$ ipython --no-banner

In [1]: import numpy as np

In [2]: np.set_printoptions(precision=1, suppress=True, linewidth=120)

In [3]: def tidy(a):
   ...:     return np.round(a, 1) + 0
   ...: 

In [4]: F = np.loadtxt("out11.csv", delimiter=",")

In [5]: F
Out[5]: 
array([[ 2.,  0.,  0.,  0.,  0.],
       [ 0.,  2.,  0.,  0.,  0.],
       [ 0.,  0.,  1.,  0.,  0.],
       [ 0.,  0.,  0., -1.,  0.],
       [ 0.,  0.,  0.,  0., -2.]])

In [6]: F @ F
Out[6]: 
array([[4., 0., 0., 0., 0.],
       [0., 4., 0., 0., 0.],
       [0., 0., 1., 0., 0.],
       [0., 0., 0., 1., 0.],
       [0., 0., 0., 0., 4.]])

In [7]: [int(np.linalg.matrix_rank(np.linalg.matrix_power(F, p))) for p in range(1, 6)]
Out[7]: [5, 5, 5, 5, 5]

In [8]: np.prod(np.diag(F)), tidy(np.linalg.det(F))
Out[8]: (np.float64(8.0), np.float64(8.0))

In [9]: tidy(np.linalg.eigvalsh(F).min())
Out[9]: np.float64(-2.0)

In [10]: [round(float(np.linalg.det(F[:i, :i])), 2) + 0 for i in range(1, 6)]
Out[10]: [2.0, 4.0, 4.0, -4.0, 8.0]

In [11]: np.all(np.linalg.eigvalsh(F) > 0)
Out[11]: np.False_

In [12]: m1 = np.load("layer15.npy")

In [13]: m1
Out[13]: 
array([[ -9.6,  -5.2,  -0.4,  -6. ,   3.7],
       [  2.6,   3.6, -12.1,  -2.2,  -0.7],
       [ -1.3,  -1.6,  -4.6,  -0.6,  -6.8],
       [ -2.4,   3.2,   0.9,  -2. , -13.9],
       [ -6.3,  -2.4,  -0.5,  -5.2,  -2.3],
       [ -4.9,   3.2,  -3.7,  -6.4,   0.3],
       [ -7.1,  -1.3,  -5.7,  -6.7,   8.1],
       [ -6.2,  -1.4,   6.1,  -6.8, -12.2],
       [ -0.9,   1.2,  -7.1,  -1.9,  -3. ],
       [-11.2,  -2.6,   3.1,  -6.5,   0.5],
       [ -4.6,   0.1,  -3.7,  -7.2,   1. ],
       [ -4.8,   0.6,   0. ,   0.5,  -9.9],
       [ -3.1,  -5.5, -10.3,  -3.3,   7.8],
       [ -2.9,  -7.4,  -5.3,   3.6,  -4.7],
       [ -5.7,  -5.7,  -4.9,  -0.6,   1.5],
       [ -1. ,  -2.8,  -5.9,  -0.1,  -5.2],
       [ -4.4,   1.3,  -4.4,  -3.4,  -0.9],
       [-11.7,  -0.8,   4.1,  -7.7,   0.1],
       [  0.1,  -0.8,  -5. ,  -1.1,  -8.3],
       [ -7.6,  -1.3,   0.4,  -7.1,  -0.7]])

In [14]: np.allclose(F @ F.T, F.T @ F)
Out[14]: True

In [15]: tidy(np.sort(np.abs(np.linalg.eigvals(F))))
Out[15]: array([1., 1., 2., 2., 2.])

In [16]: (F + F.T) / 2
Out[16]: 
array([[ 2.,  0.,  0.,  0.,  0.],
       [ 0.,  2.,  0.,  0.,  0.],
       [ 0.,  0.,  1.,  0.,  0.],
       [ 0.,  0.,  0., -1.,  0.],
       [ 0.,  0.,  0.,  0., -2.]])

In [17]: F.inv()
Traceback (most recent call last):
  Cell In[17], line 1
    F.inv()
AttributeError: 'numpy.ndarray' object has no attribute 'inv'


In [18]: hat = m1 @ np.linalg.solve(m1.T @ m1, m1.T)

In [19]: np.allclose(hat @ hat, hat)
Out[19]: True

In [20]: np.trace(hat)
Out[20]: np.float64(5.0)

In [21]: tidy(np.linalg.eigvalsh(hat))
Out[21]: array([0., 0., 0., 0., 0., 0., 0., 0., 0., 0., 0., 0., 0., 0., 0., 1., 1., 1., 1., 1.])

In [22]: Ac = m1 - m1.mean(axis=0)

In [23]: U, sigma, vt = np.linalg.svd(Ac, full_matrices=False)

In [24]: tidy((sigma ** 2).sum() ** 2 / (sigma ** 4).sum())
Out[24]: np.float64(2.6)

In [25]: tidy(np.abs(vt[-1]))
Out[25]: array([0.6, 0.1, 0.6, 0.3, 0.4])

In [26]: tidy(sigma)
Out[26]: array([28.3, 25.8, 14.5,  5.5,  0.1])

In [27]: tidy(vt[0] * np.sign(vt[0, np.abs(vt[0]).argmax()]))
Out[27]: array([-0.2, -0.2, -0.3, -0.2,  0.9])

In [28]: B = np.c_[m1[:, :3] @ np.array([[-3, 3, 5], [-1, 1, -5], [2, 4, 1]]), np.array([2, -2, 6, -8, 7, -2, 9, -4, -9, -7, 4, -6, 6, -4, 5, -8, -8, -2, 6, -2])]

In [29]: tidy(B)
Out[29]: 
array([[ 33.2, -35.6, -22.4,   2. ],
       [-35.6, -37. , -17.1,  -2. ],
       [ -3.7, -23.9,  -3.1,   6. ],
       [  5.8,  -0.4, -27.1,  -8. ],
       [ 20.3, -23.3, -20. ,   7. ],
       [  4.1, -26.3, -44.2,  -2. ],
       [ 11.2, -45.4, -34.7,   9. ],
       [ 32.2,   4.4, -17.9,  -4. ],
       [-12.7, -29.9, -17.6,  -9. ],
       [ 42.4, -23.8, -39.9,  -7. ],
       [  6.3, -28.5, -27.2,   4. ],
       [ 13.8, -13.8, -27. ,  -6. ],
       [ -5.8, -56. ,   1.7,   6. ],
       [  5.5, -37.3,  17.2,  -4. ],
       [ 13. , -42.4,  -4.9,   5. ],
       [ -6. , -29.4,   3.1,  -8. ],
       [  3.1, -29.5, -32.9,  -8. ],
       [ 44.1, -19.5, -50.4,  -2. ],
       [ -9.5, -20.5,  -0.5,   6. ],
       [ 24.9, -22.5, -31.1,  -2. ]])

In [30]: np.linalg.matrix_rank(np.c_[m1, B])
Out[30]: np.int64(6)

In [31]: tidy(np.linalg.norm(np.linalg.qr(m1)[0].T @ B, axis=0) ** 2 / ((B ** 2).sum(axis=0) + 1e-12))
Out[31]: array([1. , 1. , 1. , 0.4])

In [32]: tidy(np.linalg.lstsq(m1, B[:, 0])[0])
Out[32]: array([-3., -1.,  2.,  0.,  0.])

In [33]: B = np.array([[1, 1], [1, -1]])

In [34]: rng = np.random.default_rng(71504)

In [35]: E = np.kron(B, np.kron(B, B))[rng.permutation(8)][:5]

In [36]: E
Out[36]: 
array([[ 1, -1,  1, -1, -1,  1, -1,  1],
       [ 1,  1, -1, -1,  1,  1, -1, -1],
       [ 1, -1,  1, -1,  1, -1,  1, -1],
       [ 1, -1, -1,  1, -1,  1,  1, -1],
       [ 1,  1,  1,  1, -1, -1, -1, -1]])

In [37]: theta = np.radians(15)

In [38]: R = np.eye(8)

In [39]: R[0, 0] = R[1, 1] = np.cos(theta)

In [40]: R[0, 1], R[1, 0] = -np.sin(theta), np.sin(theta)

In [41]: tidy(R)
Out[41]: 
array([[ 1. , -0.3,  0. ,  0. ,  0. ,  0. ,  0. ,  0. ],
       [ 0.3,  1. ,  0. ,  0. ,  0. ,  0. ,  0. ,  0. ],
       [ 0. ,  0. ,  1. ,  0. ,  0. ,  0. ,  0. ,  0. ],
       [ 0. ,  0. ,  0. ,  1. ,  0. ,  0. ,  0. ,  0. ],
       [ 0. ,  0. ,  0. ,  0. ,  1. ,  0. ,  0. ,  0. ],
       [ 0. ,  0. ,  0. ,  0. ,  0. ,  1. ,  0. ,  0. ],
       [ 0. ,  0. ,  0. ,  0. ,  0. ,  0. ,  1. ,  0. ],
       [ 0. ,  0. ,  0. ,  0. ,  0. ,  0. ,  0. ,  1. ]])

In [42]: B = E @ R.T

In [43]: tidy(np.abs(B - E).max(axis=0))
Out[43]: array([0.3, 0.3, 0. , 0. , 0. , 0. , 0. , 0. ])

In [44]: np.allclose(np.linalg.norm(E, axis=1), np.linalg.norm(B, axis=1))
Out[44]: True

In [45]: np.allclose(E @ E.T, B @ B.T)
Out[45]: True

In [46]: tidy(np.linalg.det(R)), tidy(np.trace(R))
Out[46]: (np.float64(1.0), np.float64(7.9))

In [47]: vec = np.array([0, 0, 2, 2, 1, 2, 3, 2])

In [48]: h1 = np.maximum(E @ vec, 0)

In [49]: E.T @ h1
Out[49]: array([ 2, -2, -2,  2, -2,  2,  2, -2])

In [50]: np.flatnonzero(h1 > 1e-9)
Out[50]: array([3])

In [51]: tidy(np.tanh(E @ vec))
Out[51]: array([ 0., -1.,  0.,  1., -1.])

In [52]: np.maximum(E @ (3 * vec), 0)
Out[52]: array([0, 0, 0, 6, 0])

In [53]: E * (h1 > 1e-9)[:, None]
Out[53]: 
array([[ 0,  0,  0,  0,  0,  0,  0,  0],
       [ 0,  0,  0,  0,  0,  0,  0,  0],
       [ 0,  0,  0,  0,  0,  0,  0,  0],
       [ 1, -1, -1,  1, -1,  1,  1, -1],
       [ 0,  0,  0,  0,  0,  0,  0,  0]])

In [54]: tidy(np.linalg.norm(F, axis=0))
Out[54]: array([2., 2., 1., 1., 2.])

In [55]: tidy(np.linalg.pinv(F))
Out[55]: 
array([[ 0.5,  0. ,  0. ,  0. ,  0. ],
       [ 0. ,  0.5,  0. ,  0. ,  0. ],
       [ 0. ,  0. ,  1. ,  0. ,  0. ],
       [ 0. ,  0. ,  0. , -1. ,  0. ],
       [ 0. ,  0. ,  0. ,  0. , -0.5]])

In [56]: F @ F.T
Out[56]: 
array([[4., 0., 0., 0., 0.],
       [0., 4., 0., 0., 0.],
       [0., 0., 1., 0., 0.],
       [0., 0., 0., 1., 0.],
       [0., 0., 0., 0., 4.]])

In [57]: F.T @ F
Out[57]: 
array([[4., 0., 0., 0., 0.],
       [0., 4., 0., 0., 0.],
       [0., 0., 1., 0., 0.],
       [0., 0., 0., 1., 0.],
       [0., 0., 0., 0., 4.]])

In [58]: E.reshape(-1, 2)
Out[58]: 
array([[ 1, -1],
       [ 1, -1],
       [-1,  1],
       [-1,  1],
       [ 1,  1],
       [-1, -1],
       [ 1,  1],
       [-1, -1],
       [ 1, -1],
       [ 1, -1],
       [ 1, -1],
       [ 1, -1],
       [ 1, -1],
       [-1,  1],
       [-1,  1],
       [ 1, -1],
       [ 1,  1],
       [ 1,  1],
       [-1, -1],
       [-1, -1]])

In [59]: E.reshape(2, -1)
Out[59]: 
array([[ 1, -1,  1, -1, -1,  1, -1,  1,  1,  1, -1, -1,  1,  1, -1, -1,  1, -1,  1, -1],
       [ 1, -1,  1, -1,  1, -1, -1,  1, -1,  1,  1, -1,  1,  1,  1,  1, -1, -1, -1, -1]])

In [60]: T = E.reshape(5, 2, -1)

In [61]: T[:, 0]
Out[61]: 
array([[ 1, -1,  1, -1],
       [ 1,  1, -1, -1],
       [ 1, -1,  1, -1],
       [ 1, -1, -1,  1],
       [ 1,  1,  1,  1]])

In [62]: T.shape
Out[62]: (5, 2, 4)

In [63]: K = np.load("w.npy")

In [64]: K
Out[64]: 
array([[ 1. , -2.9, -1.5, -1.5,  2.6,  4.3,  2.1,  3.3,  1.9, -1.2,  4.4, -2. , -4.1],
       [-0.6, -1.1, -4.3,  1.4, -0.6, -1.6,  1.5,  4.2, -0.8, -1.2,  4.9,  5.4, -0.4],
       [-2.6, -0.2,  4.9, -3.4,  1.9,  1.4, -1.1, -5.1,  2.8,  3.6, -2.1,  0.3, -0.7],
       [-0.5,  4.4, -3.3,  3.5, -0.6, -0.4, -6. , -0.3, -1.8, -2.7, -1.9,  2. , -1.2],
       [-1.7,  1.5,  3.9,  4. ,  4.2,  2. ,  4.6, -0.9, -2.2, -0.3, -1.8,  3.2,  1.3],
       [-2.9, -3.4, -2.8, -1.5, -1.2, -0.4,  2.8, -1.4, -4.5, -0.6,  3.9, -1.1,  4.5],
       [ 2.2, -1.7, -3.5,  4.5, -1.6,  0.6, -0.7, -3.1,  4. , -0.4,  3.4,  0.7, -4.3],
       [-3.1, -4.4, -1.4, -3.7, -0.9,  1.4, -2.6,  0.7, -6.4, -1.1,  1.5, -0.5, -0.5],
       [-2.5,  0. , -4.8,  1.3,  3.4, -0.4,  1.7, -1.1, -1.3,  4.4, -4.3,  2.7, -2.4],
       [ 4.6, -0.9,  0.4, -3. ,  4.2, -0.5, -2.8,  1.6, -1. , -1.9,  3.2,  3.2,  3.9],
       [ 3.1, -1.8,  1. , -4.1,  1.6,  2.9,  0.1,  3.8, -1.1, -3.2,  3.9,  3. , -2.9],
       [-3.3, -1.3,  0.7, -2.6,  1.9,  0.7, -0.9,  0. , -0.1,  2.7,  1.4,  5.9,  5.6],
       [ 1.7,  4.5, -2.3, -1.8, -0.7,  1.5,  3.8, -2.8, -0.3,  1.7, -4.4, -3.3,  3.2],
       [ 5.4,  1.4,  1.5,  0.8,  0.2,  1.3, -2.7,  1.1, -1.7,  5.9, -0.3, -2.8,  3.1],
       [ 1.5, -0.5,  1.4, -4.8,  1.6, -3.2, -0.5,  3. ,  3.6,  3.7, -0.5, -2.4, -4.1],
       [ 0.6, -0.3,  0.3,  0.8,  0.3, -6.3,  0.4,  3.1, -1.8,  5.2,  4.1,  1.6, -0.4],
       [ 3.6,  3.3,  0.7, -4.1,  0.5,  4.3,  0.5, -2.2,  1.1, -2.9,  1. , -0.4,  4.9],
       [-0.9, -4.1,  1.7,  4.3, -6.1, -1.4, -2.1, -2.6,  1.6, -0.3, -0.2, -0.5, -2.7],
       [-1.6,  2.4,  1.7, -1.1,  2.5, -1.1, -0.2, -7.1,  0.3, -4.3,  1.1,  0.8,  3.1],
       [ 1.5,  1.2,  3.5,  0.6, -4.5, -1.4, -3.5, -1.1,  2.2, -0.8, -3.3, -5.1,  2.6],
       [ 0.5,  0.8, -4.3,  0.9,  4.7, -3.7, -0.1,  1.4,  1. , -2.6,  3.5, -4.6, -0.7],
       [-0.8,  3.2,  0. , -2.8, -0.9, -2.3,  2. , -4.4,  4.1, -2.7,  2.3, -2.1, -4.2]])

In [65]: vec = np.array([0, 2, 3, 1, 0, 2, 2, 1, 1, 1, 0, 2, 0])

In [66]: y = K @ vec

In [67]: tidy(np.linalg.solve(K.T @ K, K.T @ y))
Out[67]: array([0., 2., 3., 1., 0., 2., 2., 1., 1., 1., 0., 2., 0.])

In [68]: tidy(y)
Out[68]: 
array([  1. ,  -0.9,  13.4, -11.2,  34.9, -20.6,  -7.7, -26.9,  -3.1,  -5.1,   6.8,  10.9,   2.9,   5. ,  -3.5,  -1. ,
         9.4,  -8.1,  -3.3,  -6.2, -27.4,  -4.2])

In [69]: y = y + 0.1 * rng.normal(size=22)

In [70]: tidy(y)
Out[70]: 
array([  1. ,  -0.7,  13.5, -11.4,  34.8, -20.8,  -7.8, -26.9,  -3. ,  -5.2,   6.8,  10.8,   2.8,   5. ,  -3.3,  -1. ,
         9.4,  -8.2,  -3.3,  -6.2, -27.3,  -4. ])

In [71]: b, *_ = np.linalg.lstsq(K, y)

In [72]: [round(float(np.linalg.norm(np.linalg.solve(K.T @ K + lam * np.eye(13), K.T @ y))), 2) for lam in (0, 1, 10, 100)]
Out[72]: [5.38, 5.31, 4.84, 2.97]

In [73]: b.round()
Out[73]: array([-0.,  2.,  3.,  1., -0.,  2.,  2.,  1.,  1.,  1., -0.,  2., -0.])
